% ipython --no-banner

In [1]: import numpy as np

In [2]: import numpy.linalg as la

In [3]: np.set_printoptions(precision=2, suppress=True, linewidth=160)

In [4]: arr = np.load("block16.npy")

In [5]: arr
Out[5]: 
array([[-2,  0, -1, -2,  0,  1, -3,  0],
       [ 0, -2,  0, -1, -2,  0,  1, -3],
       [-3,  0, -2,  0, -1, -2,  0,  1],
       [ 1, -3,  0, -2,  0, -1, -2,  0],
       [ 0,  1, -3,  0, -2,  0, -1, -2],
       [-2,  0,  1, -3,  0, -2,  0, -1],
       [-1, -2,  0,  1, -3,  0, -2,  0],
       [ 0, -1, -2,  0,  1, -3,  0, -2]])

In [6]: x = np.array([-2, 2, 2, 1, 0, 1, 2, 1])

In [7]: y = arr @ x

In [8]: coef, lr = np.zeros(8), 1 / la.norm(arr, 2) ** 2

In [9]: for i in range(150):
   ...:     coef -= lr * arr.T @ (arr @ coef - y)
   ...:     if i % 50 == 0: print(i, round(la.norm(arr @ coef - y), 2))
   ...: 
0 9.2
50 0.16
100 0.03

In [10]: round(la.cond(arr), 2)
Out[10]: np.float64(5.39)

In [11]: def softmax(z):
    ...:     e = np.exp(z - z.max(axis=-1, keepdims=True))
    ...:     return e / e.sum(axis=-1, keepdims=True)
    ...: 

In [12]: softmax(arr).sum(axis=1)
Out[12]: array([1., 1., 1., 1., 1., 1., 1., 1.])

In [13]: np.round(softmax(10 * arr[4]), 2) + 0
Out[13]: array([0., 1., 0., 0., 0., 0., 0., 0.])

In [14]: softmax(arr[4] + -2)
Out[14]: array([0.16, 0.42, 0.01, 0.16, 0.02, 0.16, 0.06, 0.02])

In [15]: S = arr @ arr.T / np.sqrt(8)

In [16]: np.round(softmax(S + np.triu(np.full(S.shape, -np.inf), 1)), 2) + 0
Out[16]: 
array([[1.  , 0.  , 0.  , 0.  , 0.  , 0.  , 0.  , 0.  ],
       [0.  , 1.  , 0.  , 0.  , 0.  , 0.  , 0.  , 0.  ],
       [0.01, 0.  , 0.99, 0.  , 0.  , 0.  , 0.  , 0.  ],
       [0.01, 0.01, 0.  , 0.98, 0.  , 0.  , 0.  , 0.  ],
       [0.01, 0.01, 0.01, 0.  , 0.97, 0.  , 0.  , 0.  ],
       [0.01, 0.01, 0.01, 0.01, 0.  , 0.95, 0.  , 0.  ],
       [0.01, 0.01, 0.01, 0.01, 0.01, 0.  , 0.94, 0.  ],
       [0.  , 0.01, 0.01, 0.01, 0.01, 0.01, 0.  , 0.94]])

In [17]: softmax(S)[4] @ arr
Out[17]: array([-0.06,  0.88, -2.88, -0.03, -1.94, -0.05, -0.98, -1.94])

In [18]: np.round(softmax(S), 2) + 0
Out[18]: 
array([[0.94, 0.  , 0.01, 0.01, 0.01, 0.01, 0.01, 0.  ],
       [0.  , 0.94, 0.  , 0.01, 0.01, 0.01, 0.01, 0.01],
       [0.01, 0.  , 0.94, 0.  , 0.01, 0.01, 0.01, 0.01],
       [0.01, 0.01, 0.  , 0.94, 0.  , 0.01, 0.01, 0.01],
       [0.01, 0.01, 0.01, 0.  , 0.94, 0.  , 0.01, 0.01],
       [0.01, 0.01, 0.01, 0.01, 0.  , 0.94, 0.  , 0.01],
       [0.01, 0.01, 0.01, 0.01, 0.01, 0.  , 0.94, 0.  ],
       [0.  , 0.01, 0.01, 0.01, 0.01, 0.01, 0.  , 0.94]])
